$ ipython --no-banner

In [1]: import numpy as np

In [2]: from numpy import linalg as LA

In [3]: np.set_printoptions(precision=3, suppress=True, linewidth=120, floatmode="fixed")

In [4]: A = np.loadtxt("data.csv", delimiter=",")

In [5]: print(A)
[[ 12.573  11.932  -7.824  -5.391  -9.023 -21.014 -10.863  16.045 -11.724 -20.615   6.083 -17.755  16.273]
 [ -8.687  -4.010 -32.165  -8.367   9.886 -11.041   2.596  33.336  15.358   9.594 -25.650 -32.461  17.998]
 [ -9.501  -2.890 -36.311  -9.171   8.096  -9.930   3.202  34.475  14.971   8.142 -24.105 -33.424  16.520]
 [ 11.401  11.724  -8.439  -6.255 -10.114 -20.422  -9.878  16.964 -13.559 -19.861   6.156 -17.901  17.685]
 [ -7.800  -4.128 -34.701 -10.531   7.114  -9.571   3.423  35.048  12.992   8.045 -25.332 -30.988  17.803]
 [ -9.989  -3.462 -33.888  -7.176   9.398 -10.114   5.213  34.019  13.106   9.196 -23.448 -31.804  17.342]
 [ 11.570  10.130  -6.677  -7.510  -9.283 -21.307 -10.172  15.761 -12.451 -19.540   5.307 -17.646  16.098]
 [ 11.495   9.869  -6.762  -5.373 -10.536 -21.636  -9.920  17.952 -11.956 -18.779   5.728 -18.076  19.293]
 [ -8.763  -2.445 -32.409  -7.375   7.709  -9.080   6.346  34.873  12.877   7.919 -24.273 -32.674  18.145]
 [ -6.402  -4.004 -34.411  -7.376   7.856  -9.873   3.483  33.980  13.254   6.985 -22.963 -33.333  18.616]
 [  9.722  11.500  -7.941  -5.755 -10.526 -19.492 -10.046  16.327 -11.348 -20.805   7.600 -16.949  18.288]
 [ -6.992  -5.930 -34.202  -9.237   6.358 -10.422   3.853  34.373  14.623  10.437 -23.113 -33.251  18.435]
 [-10.726 -35.058 -34.189  23.202  12.411   5.768  -3.595  -7.157   9.869  23.222  -1.667 -12.614  -1.136]
 [ -7.511  -3.336 -34.503  -6.923   7.971 -10.440   4.535  32.939  14.364   9.201 -25.198 -31.279  18.031]
 [ -9.779 -34.690 -35.257  22.764  13.347   4.436  -5.264  -5.991  10.941  25.857  -0.481 -15.261  -3.147]
 [-10.160 -33.816 -34.487  20.892  12.775   6.312  -3.315  -4.295   8.040  26.817  -0.801 -15.290  -1.575]
 [ 11.587  14.995  -8.129  -4.364 -10.096 -22.678 -10.649  15.480 -10.708 -18.259   5.944 -17.447  17.851]
 [ 11.419  10.712  -8.472  -6.301  -9.426 -23.205 -10.500  17.441 -12.517 -20.274   4.775 -17.349  18.274]
 [ -9.208  -3.915 -35.861  -6.783   8.433 -11.391   3.526  33.775  13.716   8.023 -24.588 -32.209  17.198]
 [ -9.281 -38.350 -35.049  22.761  13.692   6.846  -3.360  -6.719   8.681  27.258   0.137 -15.000  -1.348]
 [ 11.722  12.071  -8.413  -7.369  -9.269 -23.453  -9.863  13.547 -12.234 -19.983   5.283 -17.680  16.555]
 [ -8.042  -4.448 -34.686  -8.069   8.832 -12.064   4.734  33.063  14.016   7.115 -25.367 -32.103  17.408]
 [-10.402 -35.804 -34.330  21.796  10.120   7.972  -5.704  -6.865   8.744  25.739  -0.723 -13.053  -2.031]
 [ 11.837  11.546  -9.170  -4.574  -9.797 -21.365  -8.162  15.479 -10.795 -19.767   7.002 -16.744  18.806]
 [ 11.497  12.146  -6.908  -7.220  -9.314 -22.678  -9.425  16.206 -12.179 -18.887   5.977 -18.464  19.445]
 [-11.412 -36.010 -34.574  23.510  10.771   7.469  -4.395  -5.954  11.895  25.288  -0.816 -14.146  -0.479]
 [ 12.014  11.355 -10.593  -5.266 -12.511 -21.494 -10.855  15.491 -13.187 -19.022   6.518 -17.971  18.828]
 [ -9.830  -1.060 -32.476  -8.656   6.338  -9.898   2.781  33.468  13.046   7.715 -24.065 -30.670  19.152]
 [-10.127 -36.345 -32.970  21.645  11.104   2.582  -5.113  -4.842  10.576  27.060  -0.114 -14.330  -2.081]
 [ -9.256  -3.774 -35.815  -7.644   6.582  -9.720   5.167  34.851  14.811   8.303 -23.787 -31.977  17.695]
 [ -8.698 -35.502 -34.371  22.770  12.291   5.725  -4.776  -8.122  10.488  27.164   0.326 -14.726  -2.633]
 [-11.686 -35.815 -33.224  22.530  11.156   5.682  -3.017  -8.388   9.149  28.585   0.928 -14.664  -1.126]
 [ -7.583  -3.778 -34.317  -7.109   8.238  -9.712   3.966  34.802  15.886   8.921 -23.941 -31.936  19.225]
 [ -7.950  -3.350 -33.884  -8.460   8.939 -11.278   3.456  32.438  13.686   7.367 -24.942 -31.911  18.300]
 [ -8.762  -2.928 -33.914  -8.632   6.868  -9.654   3.598  32.864  13.417   9.696 -24.321 -32.312  18.312]
 [-11.095 -35.620 -33.909  21.469  12.273   7.059  -4.116  -3.308   9.938  26.784   1.245 -14.237  -1.131]
 [ -8.957  -1.933 -32.591  -6.406   7.113  -8.360   3.450  33.035  13.990   9.281 -24.916 -35.022  17.996]
 [ 11.447  12.320  -6.626  -5.231 -10.243 -20.853 -10.507  15.179 -11.379 -19.536   5.652 -18.850  18.457]
 [ 10.401  12.177  -8.147  -5.406  -9.702 -22.136  -9.180  16.354 -12.875 -21.762   4.606 -15.628  16.262]
 [ -9.994 -35.525 -32.778  20.839  11.308   5.128  -4.529  -7.005  10.657  25.592   1.087 -15.106  -0.823]
 [ -8.102  -4.544 -34.533  -5.798   6.922  -9.610   2.690  34.574  12.638   8.931 -23.485 -31.124  17.740]
 [ -9.164  -3.718 -33.204  -7.306   7.441  -9.150   2.701  32.910  14.828   7.869 -22.758 -33.739  18.996]
 [ 12.956  11.725  -9.084  -5.100  -8.839 -20.378  -9.380  15.461 -12.945 -18.492   4.110 -17.015  17.770]
 [ -9.349 -36.991 -32.707  22.373  12.473   6.324  -5.659  -6.556   8.536  26.646  -0.699 -15.835  -1.518]
 [ -9.008  -5.416 -34.385  -9.080   8.842  -9.616   5.238  33.079  14.401   8.487 -24.423 -32.194  16.260]]

In [6]: print(round(LA.norm(A, 2) / LA.norm(A), 3))
0.777

In [7]: print(np.argsort(-LA.norm(A, axis=0).round(6), kind="stable")[:3])
[ 2 11  7]

In [8]: print([round(float(x), 3) for x in LA.svd(A, compute_uv=False)[:3]])
[328.597, 238.447, 116.48]

In [9]: print(np.abs(LA.svd(A)[2][-1]))
[0.047 0.166 0.165 0.287 0.568 0.143 0.324 0.066 0.031 0.106 0.219 0.341 0.481]
